$ python -q
>>> import numpy as np
>>> import numpy.linalg as la
>>> np.set_printoptions(precision=2, suppress=True, linewidth=160, sign=" ")
>>> data = np.load("out17.npy")
>>> data
array([[ 1.  ,  0.2 ,  0.04,  0.01,  0.  ,  0.  ,  0.  ,  0.  ,  0.  ],
       [ 0.2 ,  1.  ,  0.2 ,  0.04,  0.01,  0.  ,  0.  ,  0.  ,  0.  ],
       [ 0.04,  0.2 ,  1.  ,  0.2 ,  0.04,  0.01,  0.  ,  0.  ,  0.  ],
       [ 0.01,  0.04,  0.2 ,  1.  ,  0.2 ,  0.04,  0.01,  0.  ,  0.  ],
       [ 0.  ,  0.01,  0.04,  0.2 ,  1.  ,  0.2 ,  0.04,  0.01,  0.  ],
       [ 0.  ,  0.  ,  0.01,  0.04,  0.2 ,  1.  ,  0.2 ,  0.04,  0.01],
       [ 0.  ,  0.  ,  0.  ,  0.01,  0.04,  0.2 ,  1.  ,  0.2 ,  0.04],
       [ 0.  ,  0.  ,  0.  ,  0.  ,  0.01,  0.04,  0.2 ,  1.  ,  0.2 ],
       [ 0.  ,  0.  ,  0.  ,  0.  ,  0.  ,  0.01,  0.04,  0.2 ,  1.  ]])
>>> rng = np.random.default_rng(80)
>>> labels = rng.permutation(9)
>>> labels
array([ 1,  0,  8,  6,  4,  7,  2,  3,  5])
>>> A2 = data[labels][:, labels]
>>> A2
array([[ 1.  ,  0.2 ,  0.  ,  0.  ,  0.01,  0.  ,  0.2 ,  0.04,  0.  ],
       [ 0.2 ,  1.  ,  0.  ,  0.  ,  0.  ,  0.  ,  0.04,  0.01,  0.  ],
       [ 0.  ,  0.  ,  1.  ,  0.04,  0.  ,  0.2 ,  0.  ,  0.  ,  0.01],
       [ 0.  ,  0.  ,  0.04,  1.  ,  0.04,  0.2 ,  0.  ,  0.01,  0.2 ],
       [ 0.01,  0.  ,  0.  ,  0.04,  1.  ,  0.01,  0.04,  0.2 ,  0.2 ],
       [ 0.  ,  0.  ,  0.2 ,  0.2 ,  0.01,  1.  ,  0.  ,  0.  ,  0.04],
       [ 0.2 ,  0.04,  0.  ,  0.  ,  0.04,  0.  ,  1.  ,  0.2 ,  0.01],
       [ 0.04,  0.01,  0.  ,  0.01,  0.2 ,  0.  ,  0.2 ,  1.  ,  0.04],
       [ 0.  ,  0.  ,  0.01,  0.2 ,  0.2 ,  0.04,  0.01,  0.04,  1.  ]])
>>> np.sort(np.abs(la.eigvals(A2)))
array([ 0.67,  0.71,  0.76,  0.84,  0.94,  1.06,  1.21,  1.35,  1.46])
>>> vec = np.ones(9)
>>> for _ in range(7):
...     vec = data @ vec
...     vec /= la.norm(vec)
...     print(round(vec @ data @ vec, 2))
... 
1.44
1.45
1.45
1.46
1.46
1.46
1.46
>>> round(la.eigvalsh(data)[-1], 2)
np.float64(1.46)
>>> vec
array([ 0.19,  0.3 ,  0.37,  0.4 ,  0.41,  0.4 ,  0.37,  0.3 ,  0.19])
>>> evals, V = la.eigh(data)
>>> la.eigvalsh(data @ data)
array([ 0.45,  0.5 ,  0.58,  0.7 ,  0.87,  1.13,  1.46,  1.83,  2.13])
>>> np.round(V.T @ V, 2) + 0
array([[ 1.,  0.,  0.,  0.,  0.,  0.,  0.,  0.,  0.],
       [ 0.,  1.,  0.,  0.,  0.,  0.,  0.,  0.,  0.],
       [ 0.,  0.,  1.,  0.,  0.,  0.,  0.,  0.,  0.],
       [ 0.,  0.,  0.,  1.,  0.,  0.,  0.,  0.,  0.],
       [ 0.,  0.,  0.,  0.,  1.,  0.,  0.,  0.,  0.],
       [ 0.,  0.,  0.,  0.,  0.,  1.,  0.,  0.,  0.],
       [ 0.,  0.,  0.,  0.,  0.,  0.,  1.,  0.,  0.],
       [ 0.,  0.,  0.,  0.,  0.,  0.,  0.,  1.,  0.],
       [ 0.,  0.,  0.,  0.,  0.,  0.,  0.,  0.,  1.]])
>>> la.eigvalsh(data + 5 * np.eye(9))
array([ 5.67,  5.71,  5.76,  5.84,  5.94,  6.06,  6.21,  6.35,  6.46])
>>> np.round(V.T @ data @ V, 2) + 0
array([[ 0.67,  0.  ,  0.  ,  0.  ,  0.  ,  0.  ,  0.  ,  0.  ,  0.  ],
       [ 0.  ,  0.71,  0.  ,  0.  ,  0.  ,  0.  ,  0.  ,  0.  ,  0.  ],
       [ 0.  ,  0.  ,  0.76,  0.  ,  0.  ,  0.  ,  0.  ,  0.  ,  0.  ],
       [ 0.  ,  0.  ,  0.  ,  0.84,  0.  ,  0.  ,  0.  ,  0.  ,  0.  ],
       [ 0.  ,  0.  ,  0.  ,  0.  ,  0.94,  0.  ,  0.  ,  0.  ,  0.  ],
       [ 0.  ,  0.  ,  0.  ,  0.  ,  0.  ,  1.06,  0.  ,  0.  ,  0.  ],
       [ 0.  ,  0.  ,  0.  ,  0.  ,  0.  ,  0.  ,  1.21,  0.  ,  0.  ],
       [ 0.  ,  0.  ,  0.  ,  0.  ,  0.  ,  0.  ,  0.  ,  1.35,  0.  ],
       [ 0.  ,  0.  ,  0.  ,  0.  ,  0.  ,  0.  ,  0.  ,  0.  ,  1.46]])
>>> (evals > 1e-8).sum(), (evals < -1e-8).sum()
(np.int64(9), np.int64(0))
>>> W0 = np.array([[1, -2, 4, -8],
...     [1, -1, 1, -1],
...     [1, 0, 0, 0],
...     [1, 1, 1, 1],
...     [1, 2, 4, 8]])
>>> vec = np.array([-4, -5, 4, 5])
>>> y = W0 @ vec
>>> np.round(la.pinv(W0) @ W0, 2) + 0
array([[ 1.,  0.,  0.,  0.],
       [ 0.,  1.,  0.,  0.],
       [ 0.,  0.,  1.,  0.],
       [ 0.,  0.,  0.,  1.]])
>>> la.solve(W0.T @ W0, W0.T @ y)
array([-4., -5.,  4.,  5.])
>>> la.lstsq(W0, y)[0]
array([-4., -5.,  4.,  5.])
>>> y
array([-18,   0,  -4,   0,  42])
>>> y = y + 0.1 * rng.normal(size=5)
>>> y
array([-17.99,   0.01,  -3.91,   0.03,  41.91])
>>> beta, *_ = la.lstsq(W0, y)
>>> print(np.round(W0.T @ (y - W0 @ beta), 2) + 0)
[ 0.  0.  0.  0.]
>>> beta.round()
array([-4., -5.,  4.,  5.])
>>> [round(float(la.norm(la.solve(W0.T @ W0 + lam * np.eye(4), W0.T @ y))), 2) for lam in (0, 1, 10, 100)]
[9.0, 6.24, 4.03, 2.19]
>>> print(beta)
[-3.94 -4.98  3.97  4.99]
>>> A2 = np.array([[-1, -3, 0, -3, -2, 0, -1],
...     [-2, 0, 3, 3, 2, 2, -1],
...     [1, 2, -1, -2, -3, 0, -2],
...     [0, -3, 0, -2, 3, -1, 0],
...     [1, 0, -1, 3, 3, 0, -1],
...     [-2, -1, 1, 2, -1, -2, 1],
...     [-2, 3, -3, -2, 3, 1, 1]])
>>> arr = A2 + A2.T
>>> arr
array([[-2, -5,  1, -3, -1, -2, -3],
       [-5,  0,  5,  0,  2,  1,  2],
       [ 1,  5, -2, -2, -4,  1, -5],
       [-3,  0, -2, -4,  6,  1, -2],
       [-1,  2, -4,  6,  6, -1,  2],
       [-2,  1,  1,  1, -1, -4,  2],
       [-3,  2, -5, -2,  2,  2,  2]])
>>> t3 = np.stack([arr, 2 * arr, arr[::-1]])
>>> print(np.einsum("bij,cij->bc", t3, t3))
[[  438   876     6]
 [  876  1752    12]
 [    6    12   438]]
>>> la.matrix_rank(t3.reshape(3, -1))
np.int64(2)
>>> la.norm(t3, axis=(1, 2))
array([ 20.93,  41.86,  20.93])
>>> t3.shape
(3, 7, 7)
>>> (t3 @ arr.T).shape
(3, 7, 7)
>>> np.round(la.eigvalsh(arr).min(), 2)
np.float64(-10.21)
>>> [round(float(la.det(arr[:i, :i])), 2) + 0 for i in range(1, 8)]
[-2.0, -25.0, 50.0, 425.0, -8474.0, 30228.0, 373514.0]
>>> r0 = np.array([-3, 1])
>>> print(np.convolve(arr[0], r0))
[ 6 13 -8 10  0  5  7 -3]
>>> print(np.correlate(arr[0], arr[1], "full"))
[ -4 -12  -7 -15 -13 -36   5   3 -16   5 -10  10  15]
>>> np.polyval(r0, arr[0])
array([ 7, 16, -2, 10,  4,  7, 10])
>>> A2 = np.array([[-2, 0, -1],
...     [-2, 0, 0],
...     [2, -2, 1],
...     [2, 0, -2],
...     [-1, -1, -2],
...     [2, -1, 0],
...     [-1, 0, 1],
...     [-2, 1, -2],
...     [-2, -1, 1]])
>>> la.matrix_rank(data @ A2)
np.int64(3)
>>> w1 = np.array([[-9, 7, -7],
...     [-3, 5, 1],
...     [8, -3, -1],
...     [5, -3, 0],
...     [-4, 1, -5],
...     [-4, 8, 2],
...     [-4, 6, 3]])
>>> beta = np.array([0, -1, -2])
>>> act = np.maximum(arr @ w1 + beta, 0)
>>> la.matrix_rank(act)
np.int64(3)
>>> act
array([[ 50,   0,   0],
       [ 65,   0,  26],
       [  0,  17,   5],
       [  0,   0,   0],
       [  0,   6,   0],
       [ 40,   0,  15],
       [  0,  39,  26]])
>>> Z = np.array([[2, 2, 1], [2, 1, 0], [1, 1, 3]])
>>> w1 @ Z
array([[-11, -18, -30],
       [  5,   0,   0],
       [  9,  12,   5],
       [  4,   7,   5],
       [-11, -12, -19],
       [ 10,   2,   2],
       [  7,   1,   5]])
>>> act @ Z
array([[ 100,  100,   50],
       [ 156,  156,  143],
       [  39,   22,   15],
       [   0,    0,    0],
       [  12,    6,    0],
       [  95,   95,   85],
       [ 104,   65,   78]])
>>> K = np.load("m.npy")
>>> K
array([[-0.2 ,  0.6 ,  1.2 , -0.2 , -0.4 ,  0.1 , -0.9 ,  0.7 , -0.4 , -0.2 ],
       [ 0.  , -0.5 ,  0.1 , -1.2 , -0.8 ,  0.3 ,  3.1 ,  0.  ,  0.4 , -1.1 ],
       [ 0.83, -1.74, -0.41, -0.35, -1.52,  0.25, -0.88, -0.08,  1.42, -0.12],
       [ 1.2 , -1.5 , -1.8 ,  1.3 , -0.6 ,  1.3 , -2.  ,  1.1 ,  0.2 , -1.2 ],
       [-0.1 ,  0.  ,  1.2 , -0.6 , -0.5 ,  0.6 , -1.4 ,  0.8 , -1.4 , -0.7 ],
       [-1.3 ,  0.6 ,  1.6 ,  1.  ,  1.1 ,  0.2 , -1.3 ,  1.6 ,  1.6 ,  0.4 ],
       [ 1.4 ,  0.  , -1.4 , -0.4 , -1.3 , -0.3 ,  0.2 ,  0.4 ,  2.6 , -1.3 ],
       [ 0.9 , -1.8 , -0.4 , -0.3 , -1.6 ,  0.3 , -0.9 , -0.1 ,  1.4 , -0.1 ],
       [ 0.5 ,  0.6 ,  0.1 ,  0.9 ,  0.4 , -1.6 ,  0.3 , -0.7 , -0.3 , -0.2 ],
       [-3.3 , -1.5 , -1.  , -0.6 , -1.1 ,  0.  ,  0.7 ,  0.3 ,  0.4 , -1.1 ],
       [ 1.  , -1.  ,  2.2 , -0.5 ,  1.5 , -0.5 ,  0.9 , -2.2 ,  1.6 ,  0.7 ]])
>>> r0 = np.array([3, -5, 5])
>>> np.convolve(K[0], r0)
array([-0.6,  2.8, -0.4, -3.6,  5.8,  1.3, -5.2,  7.1, -9.2,  4.9, -1. , -1. ])
>>> print(np.polyval(r0, K[0]))
[  6.12   3.08   3.32   6.12   7.48   4.53  11.93   2.97   7.48   6.12]
